In [1]: import numpy as np

In [2]: from numpy import linalg as LA

In [3]: np.set_printoptions(precision=3, suppress=True, linewidth=200, legacy="1.25")

In [4]: tidy = lambda a: np.round(a, 3) + 0

In [5]: data = np.load("block0.npy")

In [6]: data
Out[6]: 
array([[0, 0, 1],
       [1, 0, 0],
       [0, 1, 0]])

In [7]: # a transition matrix

In [8]: rng = np.random.default_rng(4900)

In [9]: lab = rng.permutation(3)

In [10]: lab
Out[10]: array([1, 2, 0])

In [11]: A2 = data[lab][:, lab]

In [12]: tidy(LA.det(A2)), tidy(LA.det(data[lab]))
Out[12]: (1.0, 1.0)

In [13]: A2
Out[13]: 
array([[0, 0, 1],
       [1, 0, 0],
       [0, 1, 0]])

In [14]: tidy(np.sort(np.abs(LA.eigvals(A2))))
Out[14]: array([1., 1., 1.])

In [15]: np.allclose(A2, data)
Out[15]: True

In [16]: np.diag(A2)
Out[16]: array([0, 0, 0])

In [17]: x0 = np.array([0, 0, 0])

In [18]: rhs = data @ x0

In [19]: rhs
Out[19]: array([0, 0, 0])

In [20]: tidy(LA.solve(data, rhs))
Out[20]: array([0., 0., 0.])

In [21]: print(tidy(LA.solve(data.T, data[0])))
[1. 0. 0.]

In [22]: tidy(np.fft.fft(data[0]))
Out[22]: array([ 1. +0.j   , -0.5+0.866j, -0.5-0.866j])

In [23]: print(np.sort(np.abs(np.fft.fft(data[0]))), tidy(np.sort(LA.svd(data, compute_uv=False))))
[1. 1. 1.] [1. 1. 1.]

In [24]: data @ np.ones(3)
Out[24]: array([1., 1., 1.])

In [25]: print(np.allclose(data @ data.T, data.T @ data))
True

In [26]: print(tidy(LA.det(data)))
1.0

In [27]: (data - data.T) / 2
Out[27]: 
array([[ 0. , -0.5,  0.5],
       [ 0.5,  0. , -0.5],
       [-0.5,  0.5,  0. ]])

In [28]: LA.matrix_power(data, 2)
Out[28]: 
array([[0, 1, 0],
       [0, 0, 1],
       [1, 0, 0]])
